% python3 -q
>>> import numpy as np
>>> np.set_printoptions(suppress=True, linewidth=120)
>>> rnd = lambda a: np.round(a, 2) + 0
>>> basis = np.array([[-0.6, -1.7, 1.4]])
>>> rng = np.random.default_rng(15)
>>> K = np.array([[0], [3], [5], [4], [5], [4], [5], [3], [0], [4], [5]]) @ basis + 0.02 * rng.normal(size=(11, 3))
>>> print(rnd(K))
[[-0.03 -0.02  0.01]
 [-1.81 -5.09  4.22]
 [-3.03 -8.48  6.99]
 [-2.36 -6.79  5.59]
 [-3.   -8.5   7.01]
 [-2.37 -6.79  5.63]
 [-2.99 -8.5   6.97]
 [-1.83 -5.1   4.21]
 [ 0.03 -0.01  0.  ]
 [-2.42 -6.81  5.55]
 [-2.99 -8.51  7.  ]]
>>> hat = K @ np.linalg.solve(K.T @ K, K.T)
>>> np.allclose(hat @ hat, hat)
True
>>> arr = np.array([[154, 99, 107, 180],
...     [99, 90, 72, 108],
...     [107, 72, 122, 162],
...     [180, 108, 162, 243]])
>>> # symmetric
>>> np.abs(np.diag(np.linalg.qr(arr)[1])) > 1e-9
array([ True,  True,  True, False])
>>> np.allclose(arr[:-1].T @ np.linalg.lstsq(arr[:-1].T, arr[-1])[0], arr[-1])
True
>>> np.unique(arr.round(6), axis=0).shape
(4, 4)
>>> feats = np.loadtxt("x.csv", delimiter=",")
>>> feats
array([[ 1.7 , -2.8 , -1.  ],
       [ 0.4 , -1.74, -0.6 ],
       [ 0.3 , -2.47, -0.8 ],
       [ 0.9 , -0.26, -0.1 ],
       [ 0.1 , -2.69, -0.9 ],
       [-0.4 , -1.61, -0.5 ],
       [-0.3 ,  5.28,  1.8 ],
       [ 1.  , -3.82, -1.3 ],
       [-1.6 , -2.6 , -0.9 ],
       [ 0.5 ,  6.84,  2.3 ],
       [ 0.7 , -4.02, -1.4 ],
       [ 0.3 ,  2.62,  0.9 ],
       [ 0.8 ,  0.87,  0.3 ],
       [-1.9 , -4.02, -1.4 ],
       [ 0.7 ,  1.88,  0.6 ],
       [ 0.5 , -3.74, -1.2 ],
       [ 0.2 ,  3.85,  1.3 ],
       [-0.7 , -1.53, -0.5 ],
       [ 0.  , -0.28, -0.1 ],
       [-0.7 , -0.7 , -0.2 ],
       [ 0.9 ,  1.15,  0.4 ]])
>>> B = np.c_[feats[:, :2] @ np.array([[0, 5], [5, 5]]), np.array([2, 1, 2, 1, 0, 3, 0, 2, 0, 2, 3, 2, 2, 1, 0, 2, 2, 1, 1, 2, 2])]
>>> rnd(B)
array([[-14.  ,  -5.5 ,   2.  ],
       [ -8.7 ,  -6.7 ,   1.  ],
       [-12.35, -10.85,   2.  ],
       [ -1.3 ,   3.2 ,   1.  ],
       [-13.45, -12.95,   0.  ],
       [ -8.05, -10.05,   3.  ],
       [ 26.4 ,  24.9 ,   0.  ],
       [-19.1 , -14.1 ,   2.  ],
       [-13.  , -21.  ,   0.  ],
       [ 34.2 ,  36.7 ,   2.  ],
       [-20.1 , -16.6 ,   3.  ],
       [ 13.1 ,  14.6 ,   2.  ],
       [  4.35,   8.35,   2.  ],
       [-20.1 , -29.6 ,   1.  ],
       [  9.4 ,  12.9 ,   0.  ],
       [-18.7 , -16.2 ,   2.  ],
       [ 19.25,  20.25,   2.  ],
       [ -7.65, -11.15,   1.  ],
       [ -1.4 ,  -1.4 ,   1.  ],
       [ -3.5 ,  -7.  ,   2.  ],
       [  5.75,  10.25,   2.  ]])
>>> print(rnd(np.linalg.norm(B - feats @ np.linalg.lstsq(feats, B)[0], axis=0)))
[0.  0.  7.1]
>>> rnd(np.linalg.norm(np.linalg.qr(feats)[0].T @ B, axis=0) ** 2 / ((B ** 2).sum(axis=0) + 1e-12))
array([1. , 1. , 0.2])
>>> Uu, sig, Vh = np.linalg.svd(feats)
>>> np.argmax(sig[:-1] / (sig[1:] + 1e-6)) + 1
np.int64(2)
>>> rnd(sig)
array([14.91,  3.91,  0.13])
>>> B = Uu[:, :2] @ np.diag(sig[:2]) @ Vh[:2]
>>> print(rnd(np.abs(feats - B).max()))
0.06
>>> np.linalg.matrix_rank(B)
np.int64(2)
